>>> import numpy as np
>>> import numpy.linalg as la
>>> np.set_printoptions(precision=2, suppress=True, linewidth=140, floatmode="fixed")
>>> rnd = lambda a: np.round(a, 2) + 0
>>> X = np.load("layer7.npy")
>>> print(X)
[[-4  0  0  0  0  0  0  0]
 [-5  0  0  0  0  0  0  0]
 [-3  3 -4  0  0  0  0  0]
 [ 4 -1 -1  2  0  0  0  0]
 [ 4 -1 -2  2  1  0  0  0]
 [-4 -3  0  5  2  1  0  0]
 [ 2  5 -1  0 -5  3  3  0]
 [ 2  2 -4 -5  2  4 -2  3]]
>>> # triangular: eigenvalues sit on the diagonal
>>> print(la.lstsq(X[:-1].T, X[-1])[2])
6
>>> print(rnd(np.trace(la.pinv(X) @ X)))
7.0
>>> print(np.abs(np.diag(la.qr(X)[1])) > 1e-9)
[ True  True  True  True  True  True  True False]
>>> print(np.allclose(X[:-1].T @ la.lstsq(X[:-1].T, X[-1])[0], X[-1]))
False
>>> print(np.unique(X.round(6), axis=0).shape)
(8, 8)
>>> U, s, Vh = la.svd(X, full_matrices=False)
>>> print(np.abs(U[:, 0]).round(6).argmax())
7
>>> print(rnd(Vh @ Vh.T))
[[1.00 0.00 0.00 0.00 0.00 0.00 0.00 0.00]
 [0.00 1.00 0.00 0.00 0.00 0.00 0.00 0.00]
 [0.00 0.00 1.00 0.00 0.00 0.00 0.00 0.00]
 [0.00 0.00 0.00 1.00 0.00 0.00 0.00 0.00]
 [0.00 0.00 0.00 0.00 1.00 0.00 0.00 0.00]
 [0.00 0.00 0.00 0.00 0.00 1.00 0.00 0.00]
 [0.00 0.00 0.00 0.00 0.00 0.00 1.00 0.00]
 [0.00 0.00 0.00 0.00 0.00 0.00 0.00 1.00]]
>>> print(rnd(s / s[0]))
[1.00 0.80 0.69 0.52 0.31 0.05 0.03 0.00]
>>> print((s > 1e-8).sum())
7
>>> print(rnd(U.T @ X @ Vh.T))
[[11.57  0.00  0.00  0.00  0.00  0.00  0.00  0.00]
 [ 0.00  9.29  0.00  0.00  0.00  0.00  0.00  0.00]
 [ 0.00  0.00  7.98  0.00  0.00  0.00  0.00  0.00]
 [ 0.00  0.00  0.00  5.98  0.00  0.00  0.00  0.00]
 [ 0.00  0.00  0.00  0.00  3.56  0.00  0.00  0.00]
 [ 0.00  0.00  0.00  0.00  0.00  0.61  0.00  0.00]
 [ 0.00  0.00  0.00  0.00  0.00  0.00  0.34  0.00]
 [ 0.00  0.00  0.00  0.00  0.00  0.00  0.00  0.00]]
>>> rk = la.matrix_rank(X)
>>> print(rk)
7
>>> N = la.svd(X)[2][rk:].T
>>> print(rnd(N @ N.T))
[[ 0.00  0.00  0.00  0.00  0.00  0.00  0.00  0.00]
 [ 0.00  0.02  0.01  0.01  0.01 -0.04  0.04  0.10]
 [ 0.00  0.01  0.01  0.01  0.01 -0.03  0.03  0.08]
 [ 0.00  0.01  0.01  0.01  0.01 -0.04  0.04  0.09]
 [ 0.00  0.01  0.01  0.01  0.01 -0.03  0.03  0.08]
 [ 0.00 -0.04 -0.03 -0.04 -0.03  0.12 -0.12 -0.30]
 [ 0.00  0.04  0.03  0.04  0.03 -0.12  0.11  0.28]
 [ 0.00  0.10  0.08  0.09  0.08 -0.30  0.28  0.72]]
>>> print(np.allclose(X @ N, 0))
True
>>> print(rnd(N[:, 0] / N[np.abs(N[:, 0]).round(6).argmax(), 0]))
[ 0.00  0.14  0.11  0.13  0.11 -0.41  0.39  1.00]
>>> print([int(la.matrix_rank(X[:, :j + 1])) for j in range(8)])
[1, 2, 3, 4, 5, 6, 7, 7]
>>> print([int(la.matrix_rank(np.delete(X, i, axis=0))) for i in range(8)])
[7, 7, 6, 6, 6, 6, 6, 6]
>>> print(N.shape)
(8, 1)
>>> print([int(la.matrix_rank(X[:i])) for i in range(1, len(X) + 1)])
[1, 1, 2, 3, 4, 5, 6, 7]
>>> print(np.prod(np.diag(X)), rnd(la.det(X)))
0 0.0
>>> print([int(la.matrix_rank(la.matrix_power(X, p))) for p in range(1, 9)])
[7, 7, 7, 7, 7, 7, 7, 7]
>>> print(rnd(np.sort(la.eigvals(X))))
[-4.00 -4.00  0.00  1.00  1.00  2.00  3.00  3.00]
>>> try:
...     la.inv(X)
... except la.LinAlgError as e:
...     print(repr(e))
... 
LinAlgError('Singular matrix')
>>> x = np.array([1, 1, 0, 1, 0, 1, 1, 1])
>>> print(X @ x)
[-4 -5  0  5  5 -1 13  4]
>>> print(np.sign((X @ x).round(6)))
[-1 -1  0  1  1 -1  1  1]
>>> print(np.einsum("ij,j->i", X, x))
[-4 -5  0  5  5 -1 13  4]
>>> print(X @ np.eye(8)[4])
[ 0.00  0.00  0.00  0.00  1.00  2.00 -5.00  2.00]
>>> print(la.norm(X @ x) <= la.norm(X, 2) * la.norm(x) + 1e-9)
True
>>> A = np.load("case2.npy")
>>> print(rnd(A))
[[13.22 10.03  2.30 -2.53 -1.06 11.28  8.59  4.00  5.19  9.93  6.84  7.79  9.84 10.89]
 [ 5.50  3.75 -0.62 -8.56 -3.84  6.34  5.93  4.00  3.74  5.46  1.99  4.03  4.99  8.85]
 [14.30  9.40  2.20  2.63 -2.68 13.98  7.82  4.00  6.91 14.22  6.87  9.46  9.87 10.17]
 [ 0.22 -0.80 -3.63 -8.53 -6.32  3.54  1.98  4.00  3.02  4.75 -3.83  2.91 -0.83  7.51]
 [ 8.63  7.01  3.56 -6.25 -1.07  6.71  7.30  4.00  3.62  6.50  5.39  7.35  8.39  9.46]
 [11.73 10.07  1.71 -0.86 -0.04  8.77  5.72  4.00  3.66  9.23  2.91  9.09  5.91 11.44]
 [10.61  7.39  3.34  0.02 -2.14  9.74  6.30  4.00  5.22 11.23  5.08  9.57  8.08  9.30]
 [ 8.85  7.36  2.40 -7.00 -1.09  6.93  7.39  4.00  3.49  5.99  4.84  6.46  7.84  9.95]
 [ 7.79  5.57 -1.42 -2.84 -3.49  8.27  4.37  4.00  4.22  8.80  0.27  6.26  3.27  9.83]
 [ 5.90  3.94  2.20 -9.16 -3.21  6.11  7.31  4.00  3.97  5.39  4.89  5.04  7.89  8.18]
 [ 6.01  4.43 -1.66 -6.77 -3.64  6.64  4.91  4.00  3.58  6.19  0.36  4.49  3.36  9.49]
 [11.06  9.06  5.63 -5.69  0.19  7.87  9.03  4.00  3.99  7.15  8.34  8.47 11.34  9.88]
 [11.25  7.12  3.98 -0.60 -2.80 11.05  7.77  4.00  6.13 11.84  7.33  9.13 10.33  8.78]
 [12.49 10.01 -2.00  0.25 -1.60 11.09  5.23  4.00  4.48 10.61  0.97  7.39  3.97 12.14]
 [ 2.88  3.14 -2.42 -9.07 -3.09  2.97  2.93  4.00  1.74  3.21 -2.91  3.89  0.09  9.49]
 [18.20 11.87  5.93  3.42 -1.58 16.78 11.37  4.00  8.33 16.04 13.00 11.01 16.00 10.12]
 [14.44 11.48  2.69 -2.81 -0.05 11.49  9.26  4.00  4.96  9.55  7.59  7.96 10.59 11.58]
 [ 8.05  5.79  3.19 -4.47 -2.26  7.30  6.50  4.00  4.26  8.03  4.72  7.73  7.72  8.78]
 [ 8.35  6.37  1.03 -6.16 -2.29  7.65  6.75  4.00  3.98  6.91  3.75  5.94  6.75  9.68]
 [ 9.22  6.19 -0.96 -3.68 -3.67  9.89  6.23  4.00  5.03  9.20  2.77  5.66  5.77  9.82]
 [ 7.84  4.27  2.67 -2.92 -4.12  8.96  6.48  4.00  5.57 10.11  5.10  7.59  8.10  7.82]
 [ 7.93  4.50  2.98 -4.29 -3.83  8.76  7.18  4.00  5.43  9.28  5.89  7.13  8.89  7.90]
 [16.72 11.45  4.64  1.38 -1.31 15.03 10.53  4.00  7.26 13.95 10.98  9.87 13.98 10.50]
 [14.90 10.13  5.71  0.25 -1.33 13.24 10.08  4.00  6.77 12.90 10.82 10.09 13.82  9.70]
 [12.10  8.82  4.20 -1.92 -1.25 10.35  8.27  4.00  5.28 10.33  7.51  9.00 10.51  9.79]
 [ 7.51  5.04  1.26 -5.20 -3.28  7.79  6.28  4.00  4.48  7.88  3.65  6.29  6.65  8.83]
 [ 5.65  3.84  0.74 -5.36 -3.51  6.17  4.81  4.00  3.82  7.14  1.58  6.28  4.58  8.53]
 [11.90  7.23  4.75 -1.31 -2.95 11.85  9.04  4.00  6.67 12.02  9.26  8.88 12.26  8.51]
 [ 8.52  7.05  0.61 -5.76 -1.67  7.19  6.15  4.00  3.47  6.58  2.68  6.19  5.68 10.26]
 [11.64  8.70 -0.06 -2.98 -2.12 10.77  7.26  4.00  4.94  9.45  4.20  6.51  7.20 10.88]
 [ 3.14  1.40  0.84 -8.57 -4.64  4.78  5.11  4.00  3.74  5.45  1.90  4.77  4.90  7.31]
 [11.89  7.27  2.24 -3.18 -3.52 12.41  9.31  4.00  6.62 11.03  8.24  6.72 11.24  9.17]
 [10.61  6.87  5.74 -2.88 -2.19  9.80  8.74  4.00  5.75 10.30  8.98  9.05 11.98  8.31]
 [10.48  8.20 -0.18 -2.39 -1.90  9.38  5.85  4.00  4.28  9.08  2.40  7.08  5.40 10.82]
 [10.19  8.36  1.29 -6.53 -1.12  8.31  7.81  4.00  3.83  6.57  4.87  5.96  7.87 10.65]
 [ 3.17 -0.08  2.75 -5.50 -6.04  6.21  5.21  4.00  5.25  8.50  3.71  6.50  6.71  5.71]
 [ 9.87  6.80  3.76 -4.39 -2.21  9.08  8.12  4.00  5.07  8.87  7.03  7.65 10.03  8.94]
 [11.14  7.53  2.50 -2.05 -2.57 10.71  7.68  4.00  5.61 10.59  6.24  7.92  9.24  9.49]
 [10.70  7.41  6.27 -3.13 -1.44  9.14  8.69  4.00  5.29  9.72  8.97  9.43 11.97  8.57]
 [ 6.93  5.92  0.44 -8.24 -1.95  5.88  6.21  4.00  3.02  4.90  2.44  5.09  5.44  9.84]
 [10.63  7.51  0.31 -3.21 -2.76 10.39  7.09  4.00  5.12  9.51  4.30  6.49  7.30 10.15]
 [12.12  8.37  3.10 -1.00 -2.10 11.21  7.89  4.00  5.74 11.24  6.81  8.68  9.81  9.73]]
>>> # rows and columns are dependent
>>> print(np.abs(np.diag(la.qr(A)[1])) > 1e-9)
[ True  True  True  True  True False False False False False False False False False]
>>> print(rnd(np.trace(la.pinv(A) @ A)))
5.0
>>> print(la.lstsq(A[:-1].T, A[-1])[2])
5
>>> print(np.unique(A.round(6), axis=0).shape)
(42, 14)
>>> try:
...     la.inv(A)
... except la.LinAlgError as e:
...     print(e)
... 
Last 2 dimensions of the array must be square
>>> U, s, Vh = la.svd(A)
>>> print(np.argmax(s[:-1] / (s[1:] + 1e-6)) + 1)
5
>>> out = U[:, :5] @ np.diag(s[:5]) @ Vh[:5]
>>> print(la.matrix_rank(A, rtol=0.05))
4
>>> print(rnd(la.norm(A, 2) / la.norm(A)))
0.97
>>> print([round(float(x), 2) for x in la.svd(A, compute_uv=False)[:3]])
[169.98, 33.9, 20.99]
>>> U, s, Vh = la.svd(A, full_matrices=False)
>>> print(U.shape, s.shape, Vh.shape)
(42, 14) (14,) (14, 14)
>>> print(np.allclose(U * s @ Vh, A))
True
>>> print(rnd(np.abs(Vh[0])))
[0.39 0.27 0.09 0.11 0.08 0.36 0.28 0.15 0.19 0.35 0.21 0.28 0.32 0.35]
